In [1]: import numpy as np

In [2]: from numpy import linalg as LA

In [3]: np.set_printoptions(precision=2, suppress=True, linewidth=100)

In [4]: J = np.load("test8.npy")

In [5]: J
Out[5]: 
array([[0, 1, 1, 0, 0, 0, 1],
       [1, 0, 0, 1, 1, 1, 1],
       [1, 0, 0, 1, 0, 0, 0],
       [0, 1, 1, 0, 1, 0, 1],
       [0, 1, 0, 1, 0, 1, 0],
       [0, 1, 0, 0, 1, 0, 0],
       [1, 1, 0, 1, 0, 0, 0]])

In [6]: f = np.array([2, -1])

In [7]: np.correlate(J[6], J[4], "full")
Out[7]: array([0, 1, 1, 1, 2, 1, 2, 0, 1, 0, 0, 0, 0])

In [8]: np.array([np.convolve(row, f, "same") for row in J])
Out[8]: 
array([[ 0,  2,  1, -1,  0,  0,  2],
       [ 2, -1,  0,  2,  1,  1,  1],
       [ 2, -1,  0,  2, -1,  0,  0],
       [ 0,  2,  1, -1,  2, -1,  2],
       [ 0,  2, -1,  2, -1,  2, -1],
       [ 0,  2, -1,  0,  2, -1,  0],
       [ 2,  1, -1,  2, -1,  0,  0]])

In [9]: Uu, sigma, Vt = LA.svd(J)

In [10]: vecs = Vt[:(sigma > 1e-8).sum()]

In [11]: rng = np.random.default_rng(91716)

In [12]: vec = J[1] + -1 * J[4] + rng.integers(2) * np.eye(7)[6]

In [13]: print(vec)
[ 1. -1.  0.  0.  1.  0.  2.]

In [14]: np.allclose(vecs.T @ vecs @ vec, vec)
Out[14]: False

In [15]: cov = J.T @ J

In [16]: print(np.diag(cov))
[3 5 2 4 3 2 3]

In [17]: np.round(LA.eigvalsh(cov)[::-1], 2) + 0
Out[17]: array([11.53,  5.27,  2.33,  1.53,  1.24,  0.09,  0.  ])

In [18]: np.trace(cov), (J ** 2).sum()
Out[18]: (np.int64(22), np.int64(22))

In [19]: cov
Out[19]: 
array([[3, 1, 0, 3, 1, 1, 1],
       [1, 5, 2, 2, 2, 1, 2],
       [0, 2, 2, 0, 1, 0, 2],
       [3, 2, 0, 4, 1, 2, 1],
       [1, 2, 1, 1, 3, 1, 2],
       [1, 1, 0, 2, 1, 2, 1],
       [1, 2, 2, 1, 2, 1, 3]])

In [20]: feats = np.loadtxt("run17.csv", delimiter=",")

In [21]: feats
Out[21]: 
array([[3., 0., 0., 0.],
       [0., 1., 0., 0.],
       [0., 0., 0., 0.],
       [0., 0., 0., 5.]])

In [22]: np.argsort(-LA.norm(feats, axis=0).round(6), kind="stable")[:3]
Out[22]: array([3, 0, 1])

In [23]: LA.cond(feats) > 100
Out[23]: np.True_

In [24]: LA.matrix_rank(feats, rtol=0.1)
Out[24]: np.int64(3)

In [25]: evals, vecs = LA.eigh(feats)

In [26]: vec = np.array([-3, 1, 1, 3])

In [27]: LA.eigvalsh(feats[1:, 1:])
Out[27]: array([0., 1., 5.])

In [28]: np.abs(feats).sum(axis=1).max(), np.abs(evals).max()
Out[28]: (np.float64(5.0), np.float64(5.0))

In [29]: vec @ feats @ vec / (vec @ vec), evals[0], evals[-1]
Out[29]: (np.float64(3.65), np.float64(0.0), np.float64(5.0))
